In [1]: import numpy as np

In [2]: import numpy.linalg as la

In [3]: np.set_printoptions(suppress=True, linewidth=120)

In [4]: def rd(a):
   ...:     return np.round(a, 2) + 0
   ...: 

In [5]: E = np.load("block8.npy")

In [6]: rd(E)
Out[6]: 
array([[ 0.81,  0.  ,  0.  , -0.59],
       [ 0.  ,  1.  ,  0.  ,  0.  ],
       [ 0.  ,  0.  ,  1.  ,  0.  ],
       [ 0.59,  0.  ,  0.  ,  0.81]])

In [7]: x = np.array([0, 0, 1, -2])

In [8]: h = np.maximum(E @ x, 0)

In [9]: rd(h)
Out[9]: array([1.18, 0.  , 1.  , 0.  ])

In [10]: rd(E * (h > 1e-9)[:, None])
Out[10]: 
array([[ 0.81,  0.  ,  0.  , -0.59],
       [ 0.  ,  0.  ,  0.  ,  0.  ],
       [ 0.  ,  0.  ,  1.  ,  0.  ],
       [ 0.  ,  0.  ,  0.  ,  0.  ]])

In [11]: rd(np.maximum(E @ x, 0) - np.maximum(-E @ x, 0))
Out[11]: array([ 1.18,  0.  ,  1.  , -1.62])

In [12]: Y = E / la.norm(E, axis=1, keepdims=True)

In [13]: cov = Y @ Y.T

In [14]: (np.abs(cov) > 0.9).astype(int)
Out[14]: 
array([[1, 0, 0, 0],
       [0, 1, 0, 0],
       [0, 0, 1, 0],
       [0, 0, 0, 1]])

In [15]: rd(cov)
Out[15]: 
array([[1., 0., 0., 0.],
       [0., 1., 0., 0.],
       [0., 0., 1., 0.],
       [0., 0., 0., 1.]])

In [16]: J = np.load("layer4.npy")

In [17]: J
Out[17]: 
array([[-58,   0,  -8],
       [  7, -25,  -3],
       [  4,  -4,  -3]])

In [18]: O = J.astype(float).copy()

In [19]: for j in range(3):
    ...:     O[:, j] -= O[:, :j] @ (O[:, :j].T @ O[:, j])
    ...:     O[:, j] /= la.norm(O[:, j])
    ...: 

In [20]: rd(O.T @ O)
Out[20]: 
array([[1., 0., 0.],
       [0., 1., 0.],
       [0., 0., 1.]])

In [21]: rd(O)
Out[21]: 
array([[-0.99, -0.13, -0.05],
       [ 0.12, -0.98,  0.16],
       [ 0.07, -0.15, -0.99]])

In [22]: rd(O.T @ J)
Out[22]: 
array([[58.56, -3.26,  7.36],
       [ 0.  , 25.11,  4.42],
       [ 0.  ,  0.  ,  2.88]])

In [23]: mat = np.loadtxt("mat.csv", delimiter=",")

In [24]: mat
Out[24]: 
array([[ 0.,  0.,  0.],
       [ 0.,  0.,  1.],
       [ 0.,  0.,  0.],
       [ 0.,  0.,  0.],
       [ 0.,  9.,  5.],
       [ 0., 10.,  6.],
       [ 0.,  0.,  0.],
       [25.,  0.,  0.],
       [ 0.,  7.,  3.],
       [ 3.,  3.,  0.],
       [ 0.,  7.,  2.],
       [ 0., 11.,  7.],
       [ 0.,  0.,  0.],
       [ 0.,  0.,  0.],
       [12.,  0.,  0.]])

In [25]: # row 2 repeats row 0

In [26]: Xs = (mat - mat.mean(axis=0)) / mat.std(axis=0)

In [27]: np.argwhere(np.abs(Xs) > 2)
Out[27]: 
array([[ 7,  0],
       [11,  2]])

In [28]: coef = la.lstsq(np.delete(Xs, 1, axis=1), Xs[:, 1])[0]

In [29]: rd(coef)
Out[29]: array([-0.03,  0.94])

In [30]: np.abs(coef).argmax()
Out[30]: np.int64(1)

In [31]: idx = mat[:, 0] > np.median(mat[:, 0])

In [32]: u = mat[idx].mean(axis=0) - mat[~idx].mean(axis=0)

In [33]: (((mat - mat.mean(axis=0)) @ u > 0) == idx).mean()
Out[33]: np.float64(1.0)

In [34]: rd(la.norm(mat) ** 2 / la.norm(mat, 2) ** 2)
Out[34]: np.float64(1.68)

In [35]: rd(la.norm(mat, 2))
Out[35]: np.float64(27.9)

In [36]: rd(la.norm(mat, "nuc"))
Out[36]: np.float64(53.45)

In [37]: rd(la.norm(mat[7] - mat[12]))
Out[37]: np.float64(25.0)

In [38]: rd(la.norm(mat, 1)), rd(la.norm(mat, np.inf))
Out[38]: (np.float64(47.0), np.float64(25.0))

In [39]: u = np.array([0, 4])

In [40]: np.polyval(u, mat[1])
Out[40]: array([4., 4., 4.])

In [41]: u = np.array([3, -2])

In [42]: np.polyval(u, J[1])
Out[42]: array([ 19, -77, -11])

In [43]: rng = np.random.default_rng(13457)

In [44]: idx = rng.integers(0, 2, 3)

In [45]: feats = np.array([[-1, 1, 2], [3, 0, 3], [1, 0, -1]]) * (idx[:, None] == idx)

In [46]: feats
Out[46]: 
array([[-1,  1,  0],
       [ 3,  0,  0],
       [ 0,  0, -1]])

In [47]: # splits into 2 blocks

In [48]: ev, vecs = la.eig(feats)

In [49]: rd(np.sort(la.eigvals(feats.T)))
Out[49]: array([-2.3, -1. ,  1.3])
